$ python3 -q
>>> import numpy as np
>>> np.set_printoptions(precision=1, suppress=True, linewidth=160, sign=" ")
>>> M = np.loadtxt("dump.csv", delimiter=",")
>>> M
array([[ 0.6,  1. ,  0.4,  1.4,  2. ],
       [ 1. ,  0.1, -0.4,  0.1, -0.1],
       [ 0.4, -0.4,  1.2, -0.3, -1.3],
       [ 1.4,  0.1, -0.3,  0.6, -1.1],
       [ 2. , -0.1, -1.3, -1.1,  0.5]])
>>> left, sigma, Vt = np.linalg.svd(M)
>>> vecs = Vt[:(sigma > 1e-8).sum()]
>>> rng = np.random.default_rng(909317)
>>> x = M[2] + -1 * M[4] + rng.integers(2) * np.eye(5)[4]
>>> x
array([-1.5, -0.3,  2.6,  0.8, -1.8])
>>> np.round(vecs.T @ vecs, 1) + 0
array([[ 1. ,  0.1,  0. ,  0. ,  0. ],
       [ 0.1,  0.2,  0. ,  0.3,  0.2],
       [ 0. ,  0. ,  1. ,  0. ,  0. ],
       [ 0. ,  0.3,  0. ,  0.9, -0.1],
       [ 0. ,  0.2,  0. , -0.1,  1. ]])
>>> round(np.linalg.norm(x - vecs.T @ vecs @ x), 1)
np.float64(0.0)
>>> np.diag(vecs.T @ vecs)
array([ 1. ,  0.2,  1. ,  0.9,  1. ])
>>> np.linalg.cond(M) > 100
np.True_
>>> np.linalg.matrix_rank(M, rtol=0.1)
np.int64(4)
>>> w, vecs = np.linalg.eigh(M)
>>> x = np.array([-2, 0, 0, -1, 0])
>>> np.round(np.linalg.eigvalsh(M[1:, 1:]), 1) + 0
array([-1.2,  0. ,  1.2,  2.4])
>>> np.round(vecs * np.abs(w) @ vecs.T, 1) + 0
array([[ 2.7,  0.2, -0.6, -0.1, -0.1],
       [ 0.2,  0.4,  0. ,  0.7,  0.7],
       [-0.6,  0. ,  1.7,  0.4, -0.3],
       [-0.1,  0.7,  0.4,  1.7,  0.4],
       [-0.1,  0.7, -0.3,  0.4,  2.5]])
>>> vecs * np.maximum(w, 0) @ vecs.T
array([[ 1.6,  0.6, -0.1,  0.7,  0.9],
       [ 0.6,  0.3, -0.2,  0.4,  0.3],
       [-0.1, -0.2,  1.5,  0.1, -0.8],
       [ 0.7,  0.4,  0.1,  1.1, -0.3],
       [ 0.9,  0.3, -0.8, -0.3,  1.5]])
>>> np.round(np.sort(np.abs(np.linalg.eigvals(M))), 1) + 0
array([ 0.,  1.,  2.,  3.,  3.])
>>> round(float(np.trace(M)), 1)
3.0
>>> np.allclose(M, M.T)
True
>>> np.allclose(M @ M.T, M.T @ M)
True
>>> round(np.linalg.det(M), 1)
np.float64(-0.0)
>>> (M + M.T) / 2
array([[ 0.6,  1. ,  0.4,  1.4,  2. ],
       [ 1. ,  0.1, -0.4,  0.1, -0.1],
       [ 0.4, -0.4,  1.2, -0.3, -1.3],
       [ 1.4,  0.1, -0.3,  0.6, -1.1],
       [ 2. , -0.1, -1.3, -1.1,  0.5]])
>>> np.linalg.lstsq(M[:-1].T, M[-1])[2]
np.int32(4)
>>> np.unique(M.round(6), axis=0).shape
(5, 5)
>>> W0 = np.load("w.npy")
>>> W0
array([[-2., -3., -3., -3.,  0.],
       [-3., -2., -3., -3.,  0.],
       [-3., -3., -2., -3.,  0.],
       [-3., -3., -3., -2.,  0.],
       [ 0.,  0.,  0.,  0., -2.]])
>>> Q = W0.astype(float).copy()
>>> for j in range(5):
...     Q[:, j] -= Q[:, :j] @ (Q[:, :j].T @ Q[:, j])
...     Q[:, j] /= np.linalg.norm(Q[:, j])
... 
>>> np.round(Q.T @ Q, 1) + 0
array([[ 1.,  0.,  0.,  0.,  0.],
       [ 0.,  1.,  0.,  0.,  0.],
       [ 0.,  0.,  1.,  0.,  0.],
       [ 0.,  0.,  0.,  1.,  0.],
       [ 0.,  0.,  0.,  0.,  1.]])
>>> Q.round(1) + 0
array([[-0.4, -0.8, -0.4, -0.3,  0. ],
       [-0.5,  0.6, -0.4, -0.3,  0. ],
       [-0.5, -0.1,  0.8, -0.3,  0. ],
       [-0.5, -0.1,  0. ,  0.8,  0. ],
       [ 0. ,  0. ,  0. ,  0. , -1. ]])
